$ python -q
>>> import numpy as np
>>> import numpy.linalg as la
>>> np.set_printoptions(precision=2, suppress=True, linewidth=200)
>>> rnd = lambda a: np.round(a, 2) + 0
>>> M = np.loadtxt("x.csv", delimiter=",")
>>> print(M)
[[ 0. -1.  0.]
 [ 0.  0.  0.]
 [ 0.  0.  0.]]
>>> # triangular: eigenvalues sit on the diagonal
>>> rng = np.random.default_rng(30021)
>>> labels = rng.permutation(3)
>>> print(labels)
[0 2 1]
>>> B = M[labels][:, labels]
>>> print(rnd(np.sort(np.abs(la.eigvals(B)))))
[0. 0. 0.]
>>> print(B)
[[ 0.  0. -1.]
 [ 0.  0.  0.]
 [ 0.  0.  0.]]
>>> print([round(float(x), 2) for x in la.svd(M, compute_uv=False)[:3]])
[1.0, 0.0, 0.0]
>>> print(rnd(la.norm(M, 2) / la.norm(M)))
1.0
>>> print(np.flatnonzero(la.matrix_power((M != 0) + (M.T != 0) + np.eye(3), 3)[1]))
[0 1]
>>> print(M @ M)
[[0. 0. 0.]
 [0. 0. 0.]
 [0. 0. 0.]]
>>> print(rnd(np.sort(la.eigvals(M).real)))
[0. 0. 0.]
>>> print(rnd(la.det(M)))
0.0
>>> print((M != 0).astype(int))
[[0 1 0]
 [0 0 0]
 [0 0 0]]
>>> r0 = np.array([0, 2, -2, 3, 0])
>>> F = np.outer(rng.normal(size=15), r0) + 0.1 * rng.normal(size=(15, 5))
>>> print(rnd(F))
[[-0.05  0.   -0.04  0.08  0.1 ]
 [-0.03 -1.92  2.15 -2.95 -0.12]
 [ 0.04  0.08 -0.05  0.4   0.  ]
 [-0.04 -1.92  1.88 -2.94  0.06]
 [ 0.05 -0.55  0.33 -0.79  0.02]
 [ 0.01  3.21 -3.31  4.92  0.1 ]
 [ 0.    2.41 -2.7   4.01  0.05]
 [-0.1  -2.38  2.36 -3.62 -0.18]
 [ 0.    0.54 -0.53  0.78  0.13]
 [-0.06 -2.05  2.04 -2.68 -0.02]
 [-0.03  3.87 -3.57  5.59  0.04]
 [ 0.07  2.32 -2.37  3.64  0.09]
 [ 0.17  2.23 -2.04  3.43 -0.13]
 [ 0.    0.17 -0.35  0.43  0.03]
 [-0.06  0.45 -0.57  0.71 -0.04]]
>>> labels = rng.permutation(5)
>>> B = F[:, labels] * rng.choice([-1, 1], 5)
>>> print(rnd(B))
[[-0.05 -0.1   0.    0.08  0.04]
 [-0.03  0.12  1.92 -2.95 -2.15]
 [ 0.04  0.   -0.08  0.4   0.05]
 [-0.04 -0.06  1.92 -2.94 -1.88]
 [ 0.05 -0.02  0.55 -0.79 -0.33]
 [ 0.01 -0.1  -3.21  4.92  3.31]
 [ 0.   -0.05 -2.41  4.01  2.7 ]
 [-0.1   0.18  2.38 -3.62 -2.36]
 [ 0.   -0.13 -0.54  0.78  0.53]
 [-0.06  0.02  2.05 -2.68 -2.04]
 [-0.03 -0.04 -3.87  5.59  3.57]
 [ 0.07 -0.09 -2.32  3.64  2.37]
 [ 0.17  0.13 -2.23  3.43  2.04]
 [ 0.   -0.03 -0.17  0.43  0.35]
 [-0.06  0.04 -0.45  0.71  0.57]]
>>> left, _, Vh = la.svd(F.T @ B)
>>> print(rnd(left @ Vh))
[[ 1.  0.  0.  0.  0.]
 [ 0.  0. -1.  0.  0.]
 [ 0.  0.  0.  0. -1.]
 [ 0.  0.  0.  1.  0.]
 [ 0. -1.  0.  0.  0.]]
>>> print(rnd(la.lstsq(F, B)[0]))
[[ 1.  0.  0.  0.  0.]
 [ 0.  0. -1.  0.  0.]
 [ 0.  0.  0.  0. -1.]
 [ 0.  0.  0.  1.  0.]
 [ 0. -1.  0.  0.  0.]]
>>> W2 = B[[6, 7]].astype(float)
>>> for _ in range(5):
...     labels = la.norm(B[:, None] - W2, axis=-1).argmin(axis=1)
...     W2 = np.array([B[labels == j].mean(axis=0) for j in range(2)])
... 
>>> print(labels)
[1 1 0 1 1 0 0 1 0 1 0 0 0 0 0]
>>> print(rnd(W2[1] - W2[0]))
[-0.06  0.05  3.17 -4.81 -3.18]
>>> print(np.abs(W2[1] - W2[0]).argmax())
3
>>> print(rnd(W2))
[[ 0.02 -0.03 -1.7   2.66  1.72]
 [-0.04  0.02  1.47 -2.15 -1.45]]
>>> print(np.bincount(labels))
[9 6]
>>> dist = la.norm(F[:, None] - F[None], axis=-1)
>>> print(dist.mean(axis=1).argmax())
10
>>> print(np.unravel_index(dist.round(6).argmax(), dist.shape))
(np.int64(7), np.int64(10))
>>> print(np.flatnonzero(dist[10] < dist.mean() / 2))
[ 5 10]
>>> print(dist.shape)
(15, 15)
>>> m1 = np.load("a.npy")
>>> print(m1)
[[ 9.97  5.62 -2.05]
 [ 7.28  5.46 -4.31]
 [ 8.61  6.99 -1.25]
 [ 9.61  6.5  -2.95]
 [ 9.9   6.73 -2.83]
 [ 8.7   4.95 -3.33]
 [10.02  6.45 -1.49]
 [11.17  6.33 -1.9 ]
 [ 9.09  5.15 -4.32]
 [ 8.65  2.53 -3.56]
 [ 9.14  6.06 -3.59]
 [ 8.75  6.17 -3.69]
 [ 7.71  7.39 -2.37]
 [ 8.98  6.36 -2.39]
 [ 8.91  6.43 -5.57]
 [ 8.71  5.78 -3.67]
 [ 9.28  5.88 -5.39]
 [ 8.96  7.32 -2.57]
 [ 9.49  4.86 -1.96]
 [ 8.83  5.1  -0.99]
 [ 8.19  5.27 -3.83]
 [ 9.07  6.97 -2.92]
 [ 9.29  6.47 -3.04]
 [ 8.74  7.65 -3.84]]
>>> B = np.array([[-1, 0, 1], [0, -1, -2], [2, 2, 2]])
>>> print(la.matrix_rank(m1 @ B))
2
>>> print(la.matrix_rank(np.vstack([m1, B.T])))
3
>>> print(np.vstack([m1, B.T]).shape)
(27, 3)
